$ ipython --no-banner

In [1]: import numpy as np

In [2]: np.set_printoptions(precision=2, suppress=True, linewidth=200, floatmode="fixed")

In [3]: tidy = lambda a: np.round(a, 2) + 0

In [4]: E = np.load("test0.npy")

In [5]: E
Out[5]: 
array([[ 14.20, -16.19,  -9.03,   9.15, -12.89, -14.50,  -7.89,   4.20,  24.55,  -5.40,  -1.12,   3.10,  -1.89],
       [  5.52,   1.14,  15.91,   7.56, -13.98,   7.52,  12.23, -14.59,  -8.10, -15.11,  -9.35,  -0.72, -12.56],
       [  7.42,   0.31,  15.35,   5.69, -15.51,   8.06,  12.77, -15.15,  -5.33, -15.51, -10.63,  -0.69, -13.78],
       [  5.69,   0.02,  15.26,   7.34, -15.55,   7.79,  13.08, -14.61,  -8.18, -14.93, -10.91,   0.22, -12.83],
       [ 14.82, -17.04,  -9.12,   7.50, -11.99, -14.77,  -6.35,   6.40,  26.88,  -5.76,  -4.25,   0.32,   0.33],
       [ 13.85, -18.73,  -7.22,   7.08, -14.01, -13.63,  -6.07,   7.26,  25.27,  -2.54,  -2.06,   2.58,  -0.67],
       [  5.91,  -1.71,  15.77,   6.75, -15.54,   6.80,  14.03, -13.69,  -6.26, -12.59,  -9.47,  -1.70, -13.88],
       [  5.09,  -0.13,  14.39,   7.22, -16.53,   7.69,  13.61, -16.65,  -7.27, -14.35, -10.46,  -1.87, -13.83],
       [ 13.68, -16.78,  -6.88,   8.14, -14.44, -14.63,  -8.87,   6.53,  26.11,  -3.43,  -4.36,   0.59,  -1.70],
       [ 14.95, -17.21,  -7.87,   7.94, -12.98, -14.81,  -6.92,   6.30,  23.27,  -3.52,  -1.21,   1.67,  -2.66],
       [  3.95,  -6.31,  27.68,   0.12,   4.43,   3.02,  -7.52,  -4.30, -10.69,  -6.11,  18.16, -13.42, -20.38],
       [ 12.99, -18.04,  -8.58,   6.23, -12.74, -15.23,  -7.62,   4.52,  24.26,  -3.80,  -0.81,   0.74,  -2.17],
       [  5.83,  -0.45,  14.47,   8.10, -14.67,   8.06,  13.96, -15.45,  -9.07, -13.55, -10.37,  -1.34, -12.73],
       [  5.04,  -7.08,  27.85,   0.74,   4.01,   0.40,  -6.87,  -3.95, -12.67,  -5.40,  18.42, -12.56, -20.61],
       [ 13.00, -18.26,  -8.87,   6.77, -13.04, -15.73,  -8.15,   5.78,  25.50,  -4.28,  -1.78,   0.38,  -2.31],
       [  4.29,  -6.62,  25.90,   1.84,   4.70,   3.15,  -9.38,  -5.25, -11.61,  -6.91,  17.09, -11.82, -20.74],
       [ 15.07, -14.85,  -8.03,   7.42, -12.52, -15.77,  -7.39,   4.87,  25.57,  -4.07,  -1.09,   0.85,  -2.23],
       [  5.67,  -5.93,  26.75,   0.72,   3.90,   3.31,  -8.37,  -5.05, -12.41,  -4.39,  17.40, -12.38, -20.26],
       [  2.85,  -3.75,  27.38,   1.29,   3.04,   3.70,  -9.45,  -2.49, -13.23,  -4.64,  17.86, -12.11, -19.85],
       [ 14.70, -18.01,  -9.65,   5.88, -11.33, -14.25,  -5.89,   4.16,  25.68,  -5.40,  -2.69,  -0.24,  -0.53],
       [  7.21,  -1.50,  14.42,   5.51, -14.76,   8.01,  13.15, -15.49,  -7.27, -14.78, -10.12,  -0.67, -13.26],
       [ 14.63, -17.66, -10.62,   6.29, -13.08, -15.62,  -6.08,   8.54,  25.27,  -5.75,  -0.26,   0.28,  -1.42],
       [  5.11,   0.51,  15.61,   6.29, -16.00,   5.23,  13.45, -13.42,  -6.63, -11.36,  -8.70,   0.42, -12.21],
       [  7.91,  -0.10,  13.33,   7.87, -14.06,   6.78,  12.23, -14.99,  -8.01, -11.29, -10.24,   0.57, -12.58],
       [  5.67,  -6.73,  25.40,   0.62,   2.92,   2.48,  -9.38,  -4.85, -12.55,  -5.69,  18.69, -12.52, -19.08],
       [  5.84,  -0.21,  15.45,   5.32, -13.29,   9.20,  13.62, -14.04,  -6.63, -12.77,  -7.85,   0.74, -13.43],
       [  2.60,  -6.90,  24.78,   0.60,   4.44,   1.81,  -8.99,  -4.87, -12.90,  -5.44,  19.24, -11.31, -20.29],
       [  6.98,  -0.16,  15.72,   7.61, -13.97,   7.15,  14.21, -14.37,  -8.44, -14.26, -10.42,  -0.41, -12.98],
       [  4.00,  -6.37,  27.22,   2.10,   7.57,   2.28,  -7.66,  -3.51, -13.38,  -4.55,  18.21, -12.03, -21.28],
       [  5.74,  -1.29,  12.85,   7.30, -13.38,   7.82,  13.57, -14.61,  -7.63, -14.35,  -9.80,  -1.00, -12.93],
       [  5.30,  -2.55,  17.54,   7.51, -13.93,   6.96,  13.63, -16.73,  -7.96, -15.51, -10.82,   0.43, -11.86],
       [  4.17,  -5.81,  25.67,   1.59,   5.18,   1.34,  -7.19,  -2.61, -12.81,  -5.83,  17.56, -13.36, -19.30],
       [  5.32,  -0.56,  14.98,   6.86, -14.93,   8.55,  13.79, -16.81,  -6.46, -14.40,  -9.35,   1.36, -14.90],
       [  2.67,  -5.34,  26.64,   0.36,   3.17,   1.88,  -7.97,  -3.81, -13.65,  -4.35,  18.96, -12.29, -20.58]])

In [6]: print(np.linalg.cond(E) > 100)
False
